>>> import numpy as np
>>> import numpy.linalg as la
>>> np.set_printoptions(precision=2, suppress=True, linewidth=200, sign=" ")
>>> K = np.diag(np.array([3, 0, -1])) + 3 * np.eye(3, k=1) + 3 * np.eye(3, k=-1)
>>> print(K)
[[ 3.  3.  0.]
 [ 3.  0.  3.]
 [ 0.  3. -1.]]
>>> W1 = np.array([[0, 1, -1, 2, 1, -2], [-1, -3, 1, 0, 0, -3], [0, 1, -3, 2, 0, 1]])
>>> beta = np.array([-3, 1, -1, -1, -1, -2])
>>> act = np.maximum(K @ W1 + beta, 0)
>>> print((act > 0).astype(int))
[[ 0  0  0  1  1  0]
 [ 0  1  0  1  1  0]
 [ 0  0  1  0  0  0]]
>>> print(act)
[[  0.   0.   0.   5.   2.   0.]
 [  0.   7.   0.  11.   2.   0.]
 [  0.   0.   5.   0.   0.   0.]]
>>> print((act > 0).mean(axis=0))
[ 0.    0.33  0.33  0.67  0.67  0.  ]
>>> C = np.array([[3, 3], [2, 0], [2, 0], [3, 3], [3, 1], [0, 2]])
>>> print(W1 @ C)
[[ 9  3]
 [-7 -9]
 [ 2  8]]
>>> print(round(la.eigvalsh(K).min(), 2))
-4.13
>>> x = np.array([5, 3, 3])
>>> print(K * x)
[[15.  9.  0.]
 [15.  0.  9.]
 [ 0.  9. -3.]]
>>> print(K @ x)
[ 24.  24.   6.]
>>> print(np.sign((K @ x).round(6)))
[ 1.  1.  1.]
>>> print(la.norm(K @ x) <= la.norm(K, 2) * la.norm(x) + 1e-9)
True
>>> print(K @ np.eye(3)[0])
[ 3.  3.  0.]
>>> print((K * x).sum(axis=1))
[ 24.  24.   6.]
>>> evals, V = la.eig(K)
>>> print(evals)
[ 5.31  0.82 -4.13]
>>> print(np.round(K @ V[:, 0] - evals[0] * V[:, 0], 2) + 0)
[ 0.  0.  0.]
>>> print(np.sort(la.eigvals(K.T)))
[-4.13  0.82  5.31]
>>> print(np.sort(la.eigvals(la.inv(K))))
[-0.24  0.19  1.22]
>>> arr = np.loadtxt("a.csv", delimiter=",")
>>> print(arr)
[[ 0.31  0.   -0.95]
 [ 0.    1.    0.  ]
 [ 0.95  0.    0.31]]
>>> x = np.array([3, 2, 3])
>>> rhs = arr @ x
>>> beta, lr = np.zeros(3), 1 / la.norm(arr, 2) ** 2
>>> for i in range(8):
...     beta -= lr * arr.T @ (arr @ beta - rhs)
...     if i % 2 == 0: print(i, round(la.norm(arr @ beta - rhs), 2))
... 
0 0.0
2 0.0
4 0.0
6 0.0
>>> print(beta)
[ 3.  2.  3.]
>>> print(round(la.cond(arr), 2))
1.0
>>> def softmax(z):
...     e = np.exp(z - z.max(axis=-1, keepdims=True))
...     return e / e.sum(axis=-1, keepdims=True)
... 
>>> print(softmax(K[0]))
[ 0.49  0.49  0.02]
>>> print(np.round(softmax(10 * K[0]), 2) + 0)
[ 0.5  0.5  0. ]
>>> S = K @ K.T / np.sqrt(3)
>>> print(softmax(S)[0] @ K)
[ 2.98  2.98  0.01]
>>> print(softmax(S).round(6).argmax(axis=1))
[ 0  1  2]
>>> print(np.round(softmax(S + np.triu(np.full(S.shape, -np.inf), 1)), 2) + 0)
[[ 1.    0.    0.  ]
 [ 0.01  0.99  0.  ]
 [ 0.36  0.    0.64]]
>>> T = np.stack([arr, 2 * arr, arr[::-1]])
>>> print(la.matrix_rank(T.reshape(3, -1)))
2
>>> print(la.det(T))
[ 1.  8. -1.]
>>> print(T.sum(axis=0))
[[ 1.88  0.   -2.54]
 [ 0.    4.    0.  ]
 [ 3.16  0.   -0.02]]
>>> print(T.shape)
(3, 3, 3)
>>> rng = np.random.default_rng(370)
>>> z = rng.permutation(3)
>>> Y = arr[:, z] * rng.choice([-1, 1], 3)
>>> print(Y)
[[ 0.31  0.   -0.95]
 [ 0.    1.    0.  ]
 [ 0.95  0.    0.31]]
>>> U, _, vt = la.svd(arr.T @ Y)
>>> print(np.round(U @ vt, 2) + 0)
[[ 1.  0.  0.]
 [ 0.  1.  0.]
 [ 0.  0.  1.]]
>>> print(np.round(la.lstsq(arr, Y)[0], 2) + 0)
[[ 1.  0.  0.]
 [ 0.  1.  0.]
 [ 0.  0.  1.]]
